In [1]: import numpy as np

In [2]: np.set_printoptions(precision=3, suppress=True, linewidth=120, legacy="1.25")

In [3]: def tidy(a):
   ...:     return np.round(a, 3) + 0
   ...: 

In [4]: J = np.loadtxt("data.csv", delimiter=",")

In [5]: J
Out[5]: 
array([[ 2.,  1.,  7.,  0.,  0.],
       [ 0.,  3.,  0.,  6.,  5.],
       [ 2., 10.,  7., 18., 15.]])

In [6]: # row 2 is much longer than the rest

In [7]: [round(float(x), 3) for x in np.linalg.svd(J, compute_uv=False)[:3]]
Out[7]: [27.79, 7.329, 0.0]

In [8]: tidy(np.linalg.norm(J, 2) / np.linalg.norm(J))
Out[8]: 0.967

In [9]: np.linalg.cond(J) > 100
Out[9]: True

In [10]: np.argsort(-np.linalg.norm(J, axis=0).round(6), kind="stable")[:3]
Out[10]: array([3, 4, 1])

In [11]: left, sigma, Vh = np.linalg.svd(J)

In [12]: tidy(sigma)
Out[12]: array([27.79 ,  7.329,  0.   ])

In [13]: A2 = left[:, :2] @ np.diag(sigma[:2]) @ Vh[:2]

In [14]: np.linalg.matrix_rank(A2)
Out[14]: 2

In [15]: np.linalg.matrix_rank(J, rtol=0.05)
Out[15]: 2

In [16]: tidy(A2)
Out[16]: 
array([[ 2.,  1.,  7.,  0.,  0.],
       [ 0.,  3.,  0.,  6.,  5.],
       [ 2., 10.,  7., 18., 15.]])

In [17]: left, sigma, Vh = np.linalg.svd(J)

In [18]: vecs = Vh[:(sigma > 1e-8).sum()]

In [19]: rng = np.random.default_rng(16461)

In [20]: vec = J[0] + 4 * J[1] + rng.integers(2) * np.eye(5)[0]

In [21]: vec
Out[21]: array([ 2., 13.,  7., 24., 20.])

In [22]: tidy(np.diag(vecs.T @ vecs))
Out[22]: array([0.074, 0.143, 0.91 , 0.516, 0.358])

In [23]: tidy(np.linalg.norm(vec - vecs.T @ vecs @ vec))
Out[23]: 0.0

In [24]: rk = np.linalg.matrix_rank(J)

In [25]: rk
Out[25]: 2

In [26]: null = np.linalg.svd(J)[2][rk:].T

In [27]: [int(np.linalg.matrix_rank(J[:i])) for i in range(1, len(J) + 1)]
Out[27]: [1, 2, 2]

In [28]: np.allclose(J @ null, 0)
Out[28]: True

In [29]: tidy(J @ np.linalg.pinv(J) @ J)
Out[29]: 
array([[ 2.,  1.,  7.,  0.,  0.],
       [ 0.,  3.,  0.,  6.,  5.],
       [ 2., 10.,  7., 18., 15.]])

In [30]: np.linalg.inv(J)
LinAlgError: Last 2 dimensions of the array must be square


In [31]: np.unique(J.round(6), axis=0).shape
Out[31]: (3, 5)

In [32]: F = np.load("run13.npy")

In [33]: F
Out[33]: 
array([[ 1,  0,  0,  0,  0,  0],
       [-1,  1,  0,  0,  0,  0],
       [ 2, -3,  1,  0,  0,  0],
       [-2,  2,  0,  1,  0,  0],
       [-2, -3, -1, -2,  1,  0],
       [ 1, -2,  0, -2,  1,  1]])

In [34]: A2 = np.array([[-1, -2], [0, 0], [-1, 2], [0, 1], [2, 1], [2, 2]])

In [35]: A2 @ F
ValueError: matmul: Input operand 1 has a mismatch in its core dimension 0, with gufunc signature (n?,k),(k,m?)->(n?,m?) (size 6 is different from 2)


In [36]: np.einsum("ik,kj->ij", F, A2)
Out[36]: 
array([[-1, -2],
       [ 1,  2],
       [-3, -2],
       [ 2,  5],
       [ 5,  1],
       [ 3, -1]])

In [37]: np.vstack([F, A2.T]).shape
Out[37]: (8, 6)

In [38]: np.einsum("ij,ij->i", F, F)
Out[38]: array([ 1,  2, 14,  9, 19, 11])

In [39]: np.linalg.matrix_rank(np.vstack([F, A2.T]))
Out[39]: 6

In [40]: O, vecs = np.linalg.qr(F[:, :1])[0], np.linalg.qr(F[:, 1:])[0]

In [41]: sigma = np.linalg.svd(O.T @ vecs, compute_uv=False)

In [42]: tidy(np.degrees(np.arccos(sigma.clip(0, 1))))
Out[42]: array([14.963])

In [43]: W0 = np.loadtxt("layer9.csv", delimiter=",")

In [44]: W0
Out[44]: 
array([[ -7.806,  -2.727,  -8.214,  -4.192],
       [  4.344,  -1.405,   5.765,  -0.263],
       [ -7.718,  -2.398,  -6.058,  -4.348],
       [ -7.977,  -0.749,  -7.238,  -4.276],
       [ -8.905,  -0.889,  -6.773,  -4.237],
       [  5.698,  -3.124,   5.673,  -1.842],
       [ -7.895,  -0.29 ,  -6.691,  -4.997],
       [  6.937,  -3.423,   6.827,   0.228],
       [  4.589,  -3.136,   5.915,   0.142],
       [ -9.238,   0.865,  -7.68 ,  -4.941],
       [  7.145,  -2.711,   5.479,  -1.471],
       [-10.593,  -1.93 ,  -6.67 ,  -4.52 ],
       [ -7.321,  -0.888,  -5.782,  -4.26 ],
       [  5.998,  -1.98 ,   4.263,   1.424],
       [  6.233,  -2.692,   5.055,  -0.408],
       [  5.086,  -1.921,   5.692,   0.821],
       [  3.824,  -3.299,   5.545,   1.092],
       [  5.573,  -3.796,   5.582,   2.495],
       [  4.686,  -4.071,   8.707,  -1.317],
       [ -8.391,  -1.481,  -7.361,  -5.602],
       [  4.586,  -3.951,   6.358,  -1.688],
       [ -7.848,   0.591,  -5.89 ,  -5.295],
       [ -7.399,  -1.551,  -6.694,  -4.976],
       [  5.475,  -1.923,   5.093,  -1.093],
       [  3.561,  -3.054,   7.793,  -1.376]])

In [45]: labels = W0[:, 0] > np.median(W0[:, 0])

In [46]: f = W0[labels].mean(axis=0) - W0[~labels].mean(axis=0)

In [47]: np.argsort(-np.abs(f).round(6), kind="stable")
Out[47]: array([0, 2, 3, 1])

In [48]: A2 = W0 / np.sqrt((W0 ** 2).mean(axis=1, keepdims=True))

In [49]: np.linalg.matrix_rank(A2) == np.linalg.matrix_rank(W0)
Out[49]: True

In [50]: tidy(np.linalg.norm(A2, axis=1))
Out[50]: array([2., 2., 2., 2., 2., 2., 2., 2., 2., 2., 2., 2., 2., 2., 2., 2., 2., 2., 2., 2., 2., 2., 2., 2., 2.])

In [51]: t3 = np.stack([W0, 5 * W0, W0[::-1]])

In [52]: (t3 @ W0.T).shape
Out[52]: (3, 25, 25)

In [53]: tidy(np.einsum("bij,cij->bc", t3, t3))
Out[53]: 
array([[ 2622.345, 13111.724,   173.6  ],
       [13111.724, 65558.62 ,   868.002],
       [  173.6  ,   868.002,  2622.345]])

In [54]: data = np.array([[-1.8, 1.4, -1.6, 0.5],
    ...:     [-0.2, -0.4, -0.4, -1.2],
    ...:     [0.4, -0.2, -0.4, 0.3],
    ...:     [-1.6, -0.6, -0.8, -1.5],
    ...:     [-0.4, 1.1, -0.8, 0.0]])

In [55]: data[:, 2] *= 3

In [56]: tidy(data)
Out[56]: 
array([[-1.8,  1.4, -4.8,  0.5],
       [-0.2, -0.4, -1.2, -1.2],
       [ 0.4, -0.2, -1.2,  0.3],
       [-1.6, -0.6, -2.4, -1.5],
       [-0.4,  1.1, -2.4,  0. ]])

In [57]: A2 = np.linalg.invert(F)
AttributeError: module 'numpy.linalg' has no attribute 'invert'


In [58]: A2 = np.linalg.inv(F)

In [59]: tidy(np.linalg.det(F) * A2)
Out[59]: 
array([[ 1.,  0.,  0.,  0.,  0.,  0.],
       [ 1.,  1.,  0.,  0.,  0.,  0.],
       [ 1.,  3.,  1.,  0.,  0.,  0.],
       [ 0., -2.,  0.,  1.,  0.,  0.],
       [ 6.,  2.,  1.,  2.,  1.,  0.],
       [-5., -4., -1.,  0., -1.,  1.]])

In [60]: (np.abs(A2) > 1e-9).astype(int)
Out[60]: 
array([[1, 0, 0, 0, 0, 0],
       [1, 1, 0, 0, 0, 0],
       [1, 1, 1, 0, 0, 0],
       [0, 1, 0, 1, 0, 0],
       [1, 1, 1, 1, 1, 0],
       [1, 1, 1, 0, 1, 1]])

In [61]: tidy(np.linalg.inv(A2))
Out[61]: 
array([[ 1.,  0.,  0.,  0.,  0.,  0.],
       [-1.,  1.,  0.,  0.,  0.,  0.],
       [ 2., -3.,  1.,  0.,  0.,  0.],
       [-2.,  2.,  0.,  1.,  0.,  0.],
       [-2., -3., -1., -2.,  1.,  0.],
       [ 1., -2.,  0., -2.,  1.,  1.]])

In [62]: tidy(np.linalg.cond(F))
Out[62]: 58.402

In [63]: tidy(F @ A2)
Out[63]: 
array([[1., 0., 0., 0., 0., 0.],
       [0., 1., 0., 0., 0., 0.],
       [0., 0., 1., 0., 0., 0.],
       [0., 0., 0., 1., 0., 0.],
       [0., 0., 0., 0., 1., 0.],
       [0., 0., 0., 0., 0., 1.]])

In [64]: A2 = np.c_[data[:, :2] @ np.array([[8, 7], [6, 3]]), np.array([0, 2, 1, 0, 0])]

In [65]: tidy(A2)
Out[65]: 
array([[ -6. ,  -8.4,   0. ],
       [ -4. ,  -2.6,   2. ],
       [  2. ,   2.2,   1. ],
       [-16.4, -13. ,   0. ],
       [  3.4,   0.5,   0. ]])

In [66]: np.linalg.matrix_rank(A2)
Out[66]: 3

In [67]: tidy(np.linalg.norm(A2 - data @ np.linalg.lstsq(data, A2)[0], axis=0))
Out[67]: array([0.  , 0.  , 1.01])

In [68]: left, sigma, Vh = np.linalg.svd(A2, full_matrices=False)

In [69]: (sigma > 1e-8).sum()
Out[69]: 3

In [70]: np.allclose(left * sigma @ Vh, A2)
Out[70]: True

In [71]: tidy(left.T @ A2 @ Vh.T)
Out[71]: 
array([[24.028,  0.   ,  0.   ],
       [ 0.   ,  3.329,  0.   ],
       [ 0.   ,  0.   ,  2.119]])

In [72]: np.abs(left[:, 0]).round(6).argmax()
Out[72]: 3

In [73]: P = data @ np.linalg.solve(data.T @ data, data.T)

In [74]: tidy(np.diag(P))
Out[74]: array([0.866, 0.618, 0.949, 0.826, 0.741])

In [75]: np.allclose(P @ P, P)
Out[75]: True

In [76]: A2 = np.array([[2]])

In [77]: W2 = np.array([[5, 2, 2, 5], [5, 4, 5, 0], [3, 2, 0, 1], [0, 3, 2, 5]])

In [78]: E = np.block([[A2, np.zeros((1, 4))], [np.zeros((4, 1)), W2]])

In [79]: E
Out[79]: 
array([[2., 0., 0., 0., 0.],
       [0., 5., 2., 2., 5.],
       [0., 5., 4., 5., 0.],
       [0., 3., 2., 0., 1.],
       [0., 0., 3., 2., 5.]])

In [80]: O, R = np.linalg.qr(E)

In [81]: np.allclose(R.T @ R, E.T @ E)
Out[81]: True

In [82]: O.shape, R.shape
Out[82]: ((5, 5), (5, 5))

In [83]: tidy(O @ R)
Out[83]: 
array([[2., 0., 0., 0., 0.],
       [0., 5., 2., 2., 5.],
       [0., 5., 4., 5., 0.],
       [0., 3., 2., 0., 1.],
       [0., 0., 3., 2., 5.]])

In [84]: G = E.T @ E

In [85]: np.linalg.matrix_rank(G)
Out[85]: 5

In [86]: np.allclose(G, G.T)
Out[86]: True

In [87]: np.trace(G), (E ** 2).sum()
Out[87]: (180.0, 180.0)

In [88]: (E @ E.T).shape
Out[88]: (5, 5)

In [89]: G
Out[89]: 
array([[ 4.,  0.,  0.,  0.,  0.],
       [ 0., 59., 36., 35., 28.],
       [ 0., 36., 33., 30., 27.],
       [ 0., 35., 30., 33., 20.],
       [ 0., 28., 27., 20., 51.]])

In [90]: tidy(np.linalg.det(2 * E)), tidy(np.linalg.det(E))
Out[90]: (-19200.0, -600.0)

In [91]: tidy(np.linalg.eigvals(E))
Out[91]: array([11.311+0.j   ,  2.247+3.106j,  2.247-3.106j, -1.805+0.j   ,  2.   +0.j   ])

In [92]: tidy(np.linalg.eigvals(E).sum().real)
Out[92]: 16.0

In [93]: tidy(np.linalg.det(E.T))
Out[93]: -600.0

In [94]: np.kron(np.eye(2, dtype=int), E)
Out[94]: 
array([[2., 0., 0., 0., 0., 0., 0., 0., 0., 0.],
       [0., 5., 2., 2., 5., 0., 0., 0., 0., 0.],
       [0., 5., 4., 5., 0., 0., 0., 0., 0., 0.],
       [0., 3., 2., 0., 1., 0., 0., 0., 0., 0.],
       [0., 0., 3., 2., 5., 0., 0., 0., 0., 0.],
       [0., 0., 0., 0., 0., 2., 0., 0., 0., 0.],
       [0., 0., 0., 0., 0., 0., 5., 2., 2., 5.],
       [0., 0., 0., 0., 0., 0., 5., 4., 5., 0.],
       [0., 0., 0., 0., 0., 0., 3., 2., 0., 1.],
       [0., 0., 0., 0., 0., 0., 0., 3., 2., 5.]])

In [95]: tidy(np.poly(E))
Out[95]: array([   1.,  -16.,   65., -122., -204.,  600.])

In [96]: O, _ = np.linalg.qr(np.array([[0.1, -1.8, 0.5, 1.4, 0.9],
    ...:     [2.4, 0.0, 0.6, -1.9, 2.5],
    ...:     [-0.9, 0.7, -0.3, 0.3, -0.6],
    ...:     [0.8, -0.8, -0.1, 0.9, 0.2],
    ...:     [-2.1, 0.9, 0.7, 0.6, 0.2]]))

In [97]: A = O[:, :5]

In [98]: tidy(A)
Out[98]: 
array([[-0.029,  0.862,  0.329,  0.136,  0.359],
       [-0.704, -0.335,  0.566, -0.074,  0.257],
       [ 0.264, -0.215, -0.23 , -0.301,  0.861],
       [-0.235,  0.278, -0.148, -0.895, -0.211],
       [ 0.616, -0.145,  0.705, -0.29 , -0.138]])

In [99]: np.allclose(A @ A.T, A.T @ A)
Out[99]: True

In [100]: tidy(np.linalg.det(A))
Out[100]: 1.0

In [101]: np.linalg.determinant(A)
AttributeError: module 'numpy.linalg' has no attribute 'determinant'


In [102]: tidy(np.abs(np.linalg.eigvals(A)).max())
Out[102]: 1.0

In [103]: tidy(np.trace(A))
Out[103]: -1.628

In [104]: K = np.loadtxt("case0.csv", delimiter=",")

In [105]: K
Out[105]: 
array([[-21.871,  23.303,  19.458],
       [-18.925,  26.461,  21.234],
       [-21.689,  25.192,  19.344],
       [-18.873,  25.454,  21.634],
       [-20.123,  23.218,  19.556],
       [-19.99 ,  24.221,  19.55 ],
       [-19.431,  24.137,  20.638],
       [-20.855,  24.612,  19.169],
       [-19.36 ,  25.447,  20.283],
       [-19.843,  24.384,  19.759],
       [-18.261,  26.043,  18.759],
       [-19.234,  24.682,  20.406],
       [-19.199,  26.365,  20.77 ]])

In [106]: tidy(np.linalg.norm(K, 2) / np.linalg.norm(K))
Out[106]: 0.999

In [107]: np.argsort(-np.linalg.norm(K, axis=0).round(6), kind="stable")[:3]
Out[107]: array([1, 2, 0])

In [108]: tidy(np.abs(np.linalg.svd(K)[2][-1]))
Out[108]: array([0.079, 0.586, 0.806])

In [109]: np.linalg.matrix_rank(K, rtol=0.1)
Out[109]: 1

In [110]: [round(float(x), 3) for x in np.linalg.svd(K, compute_uv=False)[:3]]
Out[110]: [135.598, 4.827, 2.521]

In [111]: np.linalg.cond(K) > 100
Out[111]: False

In [112]: G = np.cov(K, rowvar=False)

In [113]: tidy(np.linalg.eigvalsh(G)[::-1])
Out[113]: array([2.058, 0.531, 0.439])

In [114]: np.argsort(-K.std(axis=0).round(6), kind="stable")
Out[114]: array([0, 1, 2])

In [115]: np.median(K, axis=0)
Out[115]: array([-19.431,  24.682,  19.759])

In [116]: G.shape
Out[116]: (3, 3)

In [117]: np.argwhere(np.triu(np.abs(np.corrcoef(K.T)) > 0.8, 1))
Out[117]: array([], shape=(0, 2), dtype=int64)

In [118]: tidy(G)
Out[118]: 
array([[1.176, 0.675, 0.435],
       [0.675, 1.116, 0.352],
       [0.435, 0.352, 0.735]])

In [119]: tidy(np.corrcoef(K.T))
Out[119]: 
array([[1.   , 0.589, 0.468],
       [0.589, 1.   , 0.388],
       [0.468, 0.388, 1.   ]])

In [120]: tidy(np.polyfit(K[:, 1], K[:, 0], 1))
Out[120]: array([  0.605, -34.875])
